$ python3 -q
>>> import numpy as np
>>> np.set_printoptions(precision=2, suppress=True, linewidth=200, floatmode="fixed")
>>> Y = np.array([[-2, -1, -2, 1, -1, 1, 1, 0, -2, 1],
...     [0, 0, 2, 0, 1, 1, -2, 2, -1, -1],
...     [-2, 1, 0, -1, -1, 2, 2, -2, 1, 1],
...     [-2, -2, -2, -1, 0, -2, 2, -2, 0, 1],
...     [-2, 1, 2, -1, -1, -1, 2, 0, 1, 0],
...     [-1, 0, -1, 1, -2, 1, -2, 1, -1, -1],
...     [1, 1, 1, 0, -1, -1, -1, -1, 0, 2],
...     [-2, 0, -1, 1, 1, -2, -1, 2, 0, 1],
...     [-1, -2, 0, -2, 2, 1, -2, 0, -1, -1],
...     [2, 1, 2, -2, 2, -2, -1, -1, 1, 0]])
>>> X = Y + Y.T
>>> X
array([[-4, -1, -4, -1, -3,  0,  2, -2, -3,  3],
       [-1,  0,  3, -2,  2,  1, -1,  2, -3,  0],
       [-4,  3,  0, -3,  1,  1,  3, -3,  1,  3],
       [-1, -2, -3, -2, -1, -1,  2, -1, -2, -1],
       [-3,  2,  1, -1, -2, -3,  1,  1,  3,  2],
       [ 0,  1,  1, -1, -3,  2, -3, -1,  0, -3],
       [ 2, -1,  3,  2,  1, -3, -2, -2, -2,  1],
       [-2,  2, -3, -1,  1, -1, -2,  4,  0,  0],
       [-3, -3,  1, -2,  3,  0, -2,  0, -2,  0],
       [ 3,  0,  3, -1,  2, -3,  1,  0,  0,  0]])
>>> # equal to its transpose
>>> w, evecs = np.linalg.eigvalsh(X)
Traceback (most recent call last):
  File "<python-input-6>", line 1, in <module>
    w, evecs = np.linalg.eigvalsh(X)
    ^^^^^^^^
ValueError: too many values to unpack (expected 2)
>>> w, evecs = np.linalg.eigh(X)
>>> np.unique(w.round(6) + 0, return_counts=True)[1]
array([1, 1, 1, 1, 1, 1, 1, 1, 1, 1])
>>> print(np.round(evecs.T @ evecs, 2) + 0)
[[1.00 0.00 0.00 0.00 0.00 0.00 0.00 0.00 0.00 0.00]
 [0.00 1.00 0.00 0.00 0.00 0.00 0.00 0.00 0.00 0.00]
 [0.00 0.00 1.00 0.00 0.00 0.00 0.00 0.00 0.00 0.00]
 [0.00 0.00 0.00 1.00 0.00 0.00 0.00 0.00 0.00 0.00]
 [0.00 0.00 0.00 0.00 1.00 0.00 0.00 0.00 0.00 0.00]
 [0.00 0.00 0.00 0.00 0.00 1.00 0.00 0.00 0.00 0.00]
 [0.00 0.00 0.00 0.00 0.00 0.00 1.00 0.00 0.00 0.00]
 [0.00 0.00 0.00 0.00 0.00 0.00 0.00 1.00 0.00 0.00]
 [0.00 0.00 0.00 0.00 0.00 0.00 0.00 0.00 1.00 0.00]
 [0.00 0.00 0.00 0.00 0.00 0.00 0.00 0.00 0.00 1.00]]
>>> (w > 1e-8).sum(), (w < -1e-8).sum()
(np.int64(5), np.int64(5))
>>> print(w)
[-11.67  -8.26  -5.04  -4.08  -2.76   0.59   3.25   6.23   7.59   8.15]
>>> print(np.linalg.eigvalsh(X + -2 * np.eye(10)))
[-13.67 -10.26  -7.04  -6.08  -4.76  -1.41   1.25   4.23   5.59   6.15]
